>>> import numpy as np
>>> import numpy.linalg as la
>>> np.set_printoptions(precision=1, suppress=True, linewidth=100, legacy="1.25")
>>> data = np.array([[-4, 2, -4, 2], [2, -2, 2, -2], [-4, 2, -4, 2], [2, -2, 2, -2]])
>>> print(data)
[[-4  2 -4  2]
 [ 2 -2  2 -2]
 [-4  2 -4  2]
 [ 2 -2  2 -2]]
>>> # column 2 repeats column 0
>>> vals, evecs = la.eigh(data)
>>> print(np.round(evecs.T @ evecs, 1) + 0)
[[1. 0. 0. 0.]
 [0. 1. 0. 0.]
 [0. 0. 1. 0.]
 [0. 0. 0. 1.]]
>>> print(evecs @ np.diag(vals) @ evecs.T)
[[-4.  2. -4.  2.]
 [ 2. -2.  2. -2.]
 [-4.  2. -4.  2.]
 [ 2. -2.  2. -2.]]
>>> print(vals.round(1) + 0)
[-10.5  -1.5   0.    0. ]
>>> print(round(float(vals.sum()), 1), np.trace(data))
-12.0 -12
>>> print(np.round(la.svd(data, compute_uv=False), 1) + 0)
[10.5  1.5  0.   0. ]
>>> print(np.round(la.eigvalsh(data @ data), 1) + 0)
[  0.    0.    2.3 109.7]
>>> print(la.eigvalsh(data + 5 * np.eye(4)))
[-5.5  3.5  5.   5. ]
>>> print(data @ la.pinv(data) @ data)
[[-4.  2. -4.  2.]
 [ 2. -2.  2. -2.]
 [-4.  2. -4.  2.]
 [ 2. -2.  2. -2.]]
>>> print(np.round(np.sort(np.abs(la.eigvals(data))), 1) + 0)
[ 0.   0.   1.5 10.5]
>>> print(np.allclose(data @ data.T, data.T @ data))
True
>>> print(la.matrix_power(data, 3))
[[-416  256 -416  256]
 [ 256 -160  256 -160]
 [-416  256 -416  256]
 [ 256 -160  256 -160]]
>>> print(np.trace(data))
-12
>>> print((data + data.T) / 2)
[[-4.  2. -4.  2.]
 [ 2. -2.  2. -2.]
 [-4.  2. -4.  2.]
 [ 2. -2.  2. -2.]]
>>> print(round(np.abs(la.eigvals(data)).max(), 1))
10.5
>>> Y = np.array([[3, 1, 2, 0, 1, 3],
...     [1, 0, 2, 2, 2, 1],
...     [3, 0, 2, 3, 1, 3],
...     [3, 0, 1, 1, 3, 3],
...     [3, 3, 0, 2, 0, 1],
...     [3, 2, 0, 3, 0, 2]])
>>> mat = Y + Y.T
>>> print(mat)
[[6 2 5 3 4 6]
 [2 0 2 2 5 3]
 [5 2 4 4 1 3]
 [3 2 4 2 5 6]
 [4 5 1 5 0 1]
 [6 3 3 6 1 4]]
>>> # symmetric, so the eigenvalues are real
>>> vals, evecs = la.eigh(mat)
>>> print((vals > 1e-8).sum(), (vals < -1e-8).sum())
4 2
>>> print(np.abs(evecs[:, -1]))
[0.5 0.3 0.4 0.4 0.3 0.5]
>>> print(np.abs(evecs[:, -1]).round(6).argmax())
0
>>> print(np.round(vals.sum(), 1), np.trace(mat))
16.0 16
>>> print(la.eigvalsh(mat + 3 * np.eye(6)))
[-4.7  0.9  3.8  4.1  6.  23.9]
>>> W0 = np.diag(np.array([2, 2, 2, 2, 3, 1, 1, 2, 1, 2, 3, 2, 3])) + 4 * np.eye(13, k=1) + 4 * np.eye(13, k=-1)
>>> print(W0)
[[2. 4. 0. 0. 0. 0. 0. 0. 0. 0. 0. 0. 0.]
 [4. 2. 4. 0. 0. 0. 0. 0. 0. 0. 0. 0. 0.]
 [0. 4. 2. 4. 0. 0. 0. 0. 0. 0. 0. 0. 0.]
 [0. 0. 4. 2. 4. 0. 0. 0. 0. 0. 0. 0. 0.]
 [0. 0. 0. 4. 3. 4. 0. 0. 0. 0. 0. 0. 0.]
 [0. 0. 0. 0. 4. 1. 4. 0. 0. 0. 0. 0. 0.]
 [0. 0. 0. 0. 0. 4. 1. 4. 0. 0. 0. 0. 0.]
 [0. 0. 0. 0. 0. 0. 4. 2. 4. 0. 0. 0. 0.]
 [0. 0. 0. 0. 0. 0. 0. 4. 1. 4. 0. 0. 0.]
 [0. 0. 0. 0. 0. 0. 0. 0. 4. 2. 4. 0. 0.]
 [0. 0. 0. 0. 0. 0. 0. 0. 0. 4. 3. 4. 0.]
 [0. 0. 0. 0. 0. 0. 0. 0. 0. 0. 4. 2. 4.]
 [0. 0. 0. 0. 0. 0. 0. 0. 0. 0. 0. 4. 3.]]
>>> t3 = np.stack([W0, -1 * W0, W0[::-1]])
>>> print(la.matrix_rank(t3.reshape(3, -1)))
2
>>> print(t3.shape)
(3, 13, 13)
>>> print(la.norm(t3, axis=(1, 2)))
[21. 21. 21.]
>>> print((t3 @ W0.T).shape)
(3, 13, 13)
